$ ipython --no-banner

In [1]: import numpy as np

In [2]: import numpy.linalg as la

In [3]: np.set_printoptions(suppress=True, linewidth=200)

In [4]: feats = np.load("w.npy")

In [5]: feats
Out[5]: 
array([[ -2.89,  10.79,   5.78, -13.71,   6.66,  -3.08],
       [-15.9 ,  -8.68,  -4.88,  -3.5 ,   3.84,   4.58],
       [  3.25,  -7.47,  16.55,   0.73,   1.3 ,   7.58],
       [-13.62,  -3.41,  -7.87,   2.26,  10.45,  -5.16],
       [  6.35,   4.4 , -15.4 ,  -4.93,  -8.88,  -0.12],
       [ 12.59, -11.37,   8.31,  -3.11,   4.29,   3.87],
       [  0.63,   8.72,   0.37,   3.21,   4.92, -17.  ],
       [ 12.94,   4.25,  -7.73,   5.01,  -9.89,   5.63],
       [  5.93, -15.79,  -6.  ,  -5.59,  -6.04,  -3.44],
       [ -4.79,   8.98,   9.77, -11.93,   5.5 ,  -5.32],
       [  3.95,  -2.45, -17.97,  -3.15,   5.48,   3.93],
       [ -7.68,  -8.07,  -0.87,  16.32,  -2.98,   0.3 ],
       [  0.41,   0.04,   2.29,  19.27,   2.38,  -4.18],
       [ 17.44,  -3.48,   4.19,   1.24,   7.54,  -2.77],
       [-13.97,  -1.93,  -0.47,  -8.56,   6.26,  -9.41],
       [ 11.51,   3.07,  12.57,  -4.47,  -5.27,  -7.24],
       [  3.52,   3.88, -12.32,   2.83,   9.99, -10.63],
       [ -3.14,  17.05,   9.36,   2.76,   1.06,  -1.75],
       [ 10.79,  -4.71,  -1.23,   9.68,   9.01,   9.23],
       [ -8.98,   3.79,   0.05, -13.42,  -9.4 ,  -6.05],
       [ -4.84, -10.83,  -0.04, -13.76,  -4.71,   6.9 ],
       [ -6.99,   3.45,  -7.04,  -9.82,  -1.94, -13.77],
       [ -3.32,  -8.16,   0.32,   5.66,  -9.56,  14.1 ],
       [ -4.32,  -4.22,  11.79,  14.94,  -0.22,   1.07],
       [ -3.33,  -2.68, -11.43,  13.36,   8.15,  -2.49],
       [  2.14,   2.41,  14.47,   9.58,  -6.99,  -6.3 ],
       [  2.64,  -7.14,   9.4 ,  -4.37,  13.8 ,  -6.65],
       [-15.46,  -9.99,  -2.88,  -3.43,  -5.82,   2.69]])

In [6]: x0 = np.array([-2, 1, -1, 3, 2, -2])

In [7]: rhs = feats @ x0

In [8]: np.round(la.pinv(feats) @ feats, 2) + 0
Out[8]: 
array([[1., 0., 0., 0., 0., 0.],
       [0., 1., 0., 0., 0., 0.],
       [0., 0., 1., 0., 0., 0.],
       [0., 0., 0., 1., 0., 0.],
       [0., 0., 0., 0., 1., 0.],
       [0., 0., 0., 0., 0., 1.]])

In [9]: np.round(la.lstsq(feats, rhs)[0], 2)
Out[9]: array([-2.,  1., -1.,  3.,  2., -2.])

In [10]: rng = np.random.default_rng(3)

In [11]: rhs = rhs + 0.3 * rng.normal(size=28)

In [12]: rhs.round(2)
Out[12]: 
array([-10.25,  15.25, -40.76,  69.53, -25.35, -53.41,  59.95, -29.98, -43.88,  -4.36,   1.34,  50.45,  67.78, -18.41,  31.82, -42.11,  59.03,  27.8 ,   3.83, -25.32, -65.6 ,  19.13, -32.02,  34.72,
        76.72,  11.18,   6.55,  -3.58])

In [13]: beta, *_ = la.lstsq(feats, rhs)

In [14]: beta.round(2)
Out[14]: array([-2.  ,  1.01, -0.99,  2.99,  2.01, -1.99])

In [15]: mat = np.loadtxt("case6.csv", delimiter=",")

In [16]: mat
Out[16]: 
array([[4., 1., 0., 0., 0., 0., 0., 0.],
       [0., 4., 1., 0., 0., 0., 0., 0.],
       [0., 0., 4., 1., 0., 0., 0., 0.],
       [0., 0., 0., 4., 1., 0., 0., 0.],
       [0., 0., 0., 0., 4., 1., 0., 0.],
       [0., 0., 0., 0., 0., 4., 1., 0.],
       [0., 0., 0., 0., 0., 0., 4., 1.],
       [0., 0., 0., 0., 0., 0., 0., 4.]])

In [17]: # triangular: eigenvalues sit on the diagonal

In [18]: M2 = np.array([[0, 2], [3, 3], [0, 1], [0, 1], [1, 0], [0, 0], [1, 2], [1, 1]])

In [19]: mat @ M2
Out[19]: 
array([[ 3., 11.],
       [12., 13.],
       [ 0.,  5.],
       [ 1.,  4.],
       [ 4.,  0.],
       [ 1.,  2.],
       [ 5.,  9.],
       [ 4.,  4.]])

In [20]: np.einsum("ik,kj->ij", mat, M2)
Out[20]: 
array([[ 3., 11.],
       [12., 13.],
       [ 0.,  5.],
       [ 1.,  4.],
       [ 4.,  0.],
       [ 1.,  2.],
       [ 5.,  9.],
       [ 4.,  4.]])

In [21]: np.einsum("ik,kj->ji", mat, M2)
Out[21]: 
array([[ 3., 12.,  0.,  1.,  4.,  1.,  5.,  4.],
       [11., 13.,  5.,  4.,  0.,  2.,  9.,  4.]])

In [22]: M2.T @ mat.T
Out[22]: 
array([[ 3., 12.,  0.,  1.,  4.,  1.,  5.,  4.],
       [11., 13.,  5.,  4.,  0.,  2.,  9.,  4.]])

In [23]: cent = np.array([[0, -3, 3, 1], [-2, -1, -3, 3], [-3, 0, 3, -2], [0, 2, 3, 3]])

In [24]: X = (rng.random((28, 4)) < 0.25) @ cent

In [25]: X
Out[25]: 
array([[ 0, -1,  6,  4],
       [-3,  0,  3, -2],
       [ 0,  2,  3,  3],
       [ 0,  0,  0,  0],
       [ 0,  2,  3,  3],
       [ 0,  2,  3,  3],
       [ 0,  0,  0,  0],
       [ 0,  2,  3,  3],
       [ 0, -3,  3,  1],
       [-2,  1,  0,  6],
       [ 0,  0,  0,  0],
       [-3,  0,  3, -2],
       [-5, -4,  3,  2],
       [ 0, -3,  3,  1],
       [-3,  0,  3, -2],
       [-2, -1, -3,  3],
       [ 0,  0,  0,  0],
       [-2,  1,  0,  6],
       [ 0,  0,  0,  0],
       [-3, -3,  6, -1],
       [ 0,  0,  0,  0],
       [ 0,  2,  3,  3],
       [ 0,  0,  0,  0],
       [ 0,  0,  0,  0],
       [ 0,  0,  0,  0],
       [ 0,  0,  0,  0],
       [-2, -1, -3,  3],
       [-5, -1,  0,  1]])

In [26]: cent = X[[10, 7]].astype(float)

In [27]: for _ in range(6):
    ...:     lab = la.norm(X[:, None] - cent, axis=-1).argmin(axis=1)
    ...:     cent = np.array([X[lab == j].mean(axis=0) for j in range(2)])
    ...: 

In [28]: lab
Out[28]: array([1, 0, 1, 0, 1, 1, 0, 1, 0, 1, 0, 0, 0, 0, 0, 0, 0, 1, 0, 0, 0, 1, 0, 0, 0, 0, 0, 0])

In [29]: np.round(cent[1] - cent[0], 2)
Out[29]: array([0.8 , 2.17, 1.72, 3.68])

In [30]: np.abs(cent[1] - cent[0]).argmax()
Out[30]: np.int64(3)

In [31]: M2 = np.c_[X[:, :3] @ np.array([[4, 6, -4], [1, 4, -7], [-2, 9, -5]]), np.array([3, 7, -2, 1, 6, 2, 7, -6, -7, -2, -5, 2, 5, 5, -5, 9, -1, -3, -2, 6, 4, 0, -2, 0, 4, 4, -9, -8])]

In [32]: M2
Out[32]: 
array([[-13,  50, -23,   3],
       [-18,   9,  -3,   7],
       [ -4,  35, -29,  -2],
       [  0,   0,   0,   1],
       [ -4,  35, -29,   6],
       [ -4,  35, -29,   2],
       [  0,   0,   0,   7],
       [ -4,  35, -29,  -6],
       [ -9,  15,   6,  -7],
       [ -7,  -8,   1,  -2],
       [  0,   0,   0,  -5],
       [-18,   9,  -3,   2],
       [-30, -19,  33,   5],
       [ -9,  15,   6,   5],
       [-18,   9,  -3,  -5],
       [ -3, -43,  30,   9],
       [  0,   0,   0,  -1],
       [ -7,  -8,   1,  -3],
       [  0,   0,   0,  -2],
       [-27,  24,   3,   6],
       [  0,   0,   0,   4],
       [ -4,  35, -29,   0],
       [  0,   0,   0,  -2],
       [  0,   0,   0,   0],
       [  0,   0,   0,   4],
       [  0,   0,   0,   4],
       [ -3, -43,  30,  -9],
       [-21, -34,  27,  -8]])

In [33]: np.round(la.norm(M2 - X @ la.lstsq(X, M2)[0], axis=0), 2) + 0
Out[33]: array([ 0. ,  0. ,  0. , 24.9])

In [34]: np.round(la.lstsq(X, M2[:, 0])[0], 2) + 0
Out[34]: array([ 4.,  1., -2.,  0.])

In [35]: la.matrix_rank(np.c_[X, M2])
Out[35]: np.int64(5)
